In [1]: import numpy as np

In [2]: np.set_printoptions(precision=3, suppress=True, linewidth=120, sign=" ")

In [3]: rng = np.random.default_rng(662)

In [4]: idx = rng.integers(0, 3, 3)

In [5]: M = np.triu((idx[:, None] == idx) & (rng.random((3, 3)) < 0.8), 1).astype(int)

In [6]: M += M.T

In [7]: M
Out[7]: 
array([[ 0,  0,  1],
       [ 0,  0,  0],
       [ 1,  0,  0]])

In [8]: # rank 2

In [9]: r = np.linalg.matrix_rank(M)

In [10]: r
Out[10]: np.int64(2)

In [11]: N = np.linalg.svd(M)[2][r:].T

In [12]: N.shape
Out[12]: (3, 1)

In [13]: [int(np.linalg.matrix_rank(M[:i])) for i in range(1, len(M) + 1)]
Out[13]: [1, 1, 2]

In [14]: evals, vecs = np.linalg.eigh(M)

In [15]: x0 = np.array([-2, -6, 1])

In [16]: np.abs(M).sum(axis=1).max(), np.abs(evals).max()
Out[16]: (np.int64(1), np.float64(1.0))

In [17]: np.linalg.eigvalsh(M[1:, 1:])
Out[17]: array([ 0.,  0.])

In [18]: x0 @ M @ x0
Out[18]: np.int64(-4)

In [19]: M @ M.T
Out[19]: 
array([[ 1,  0,  0],
       [ 0,  0,  0],
       [ 0,  0,  1]])

In [20]: np.linalg.svd(M, compute_uv=False)
Out[20]: array([ 1.,  1.,  0.])

In [21]: np.linalg.norm(M, axis=0)
Out[21]: array([ 1.,  0.,  1.])

In [22]: Uu, sig, VT = np.linalg.svd(M)

In [23]: sig
Out[23]: array([ 1.,  1.,  0.])

In [24]: B = Uu[:, :2] @ np.diag(sig[:2]) @ VT[:2]

In [25]: round(np.linalg.norm(M - B, 2), 3), sig[2]
Out[25]: (np.float64(0.0), np.float64(0.0))

In [26]: round(float(np.linalg.norm(M - B) / np.linalg.norm(M)), 3)
Out[26]: 0.0

In [27]: J = np.load("test14.npy")

In [28]: J
Out[28]: 
array([[  4,   2,  11],
       [  0,   2,   0],
       [  0,   2,   0],
       [  0,   2,   0],
       [  0,   2,   0],
       [  6,   2,  14],
       [  0,   2,   5],
       [  0,   2,   0],
       [  6,   2,  14],
       [  0,   2,   0],
       [  0,   2,   0],
       [  8,   2,  17],
       [  0,   2,   2],
       [  0,   2,   2],
       [  0,   2,   5],
       [  0,   2,   0],
       [  0,   2,   0],
       [  0,   2,   2],
       [  0,   2,   0]])

In [29]: # row 2 repeats row 1

In [30]: proj = J @ np.linalg.solve(J.T @ J, J.T)

In [31]: np.diag(proj)
Out[31]: 
array([ 0.157,  0.092,  0.092,  0.092,  0.092,  0.238,  0.378,  0.092,  0.238,  0.092,  0.092,  0.447,  0.082,  0.082,
        0.378,  0.092,  0.092,  0.082,  0.092])

In [32]: round(float(np.trace(proj)), 3)
Out[32]: 3.0

In [33]: np.round(proj @ J[:, 2], 3) + 0
Out[33]: 
array([ 11.,   0.,   0.,   0.,   0.,  14.,   5.,   0.,  14.,   0.,   0.,  17.,   2.,   2.,   5.,   0.,   0.,   2.,
         0.])

In [34]: np.allclose(proj @ proj, proj)
Out[34]: True

In [35]: np.linalg.matrix_rank(np.eye(19) - proj)
Out[35]: np.int64(16)

In [36]: np.round(np.linalg.eigvalsh(proj), 3) + 0
Out[36]: array([ 0.,  0.,  0.,  0.,  0.,  0.,  0.,  0.,  0.,  0.,  0.,  0.,  0.,  0.,  0.,  0.,  1.,  1.,  1.])
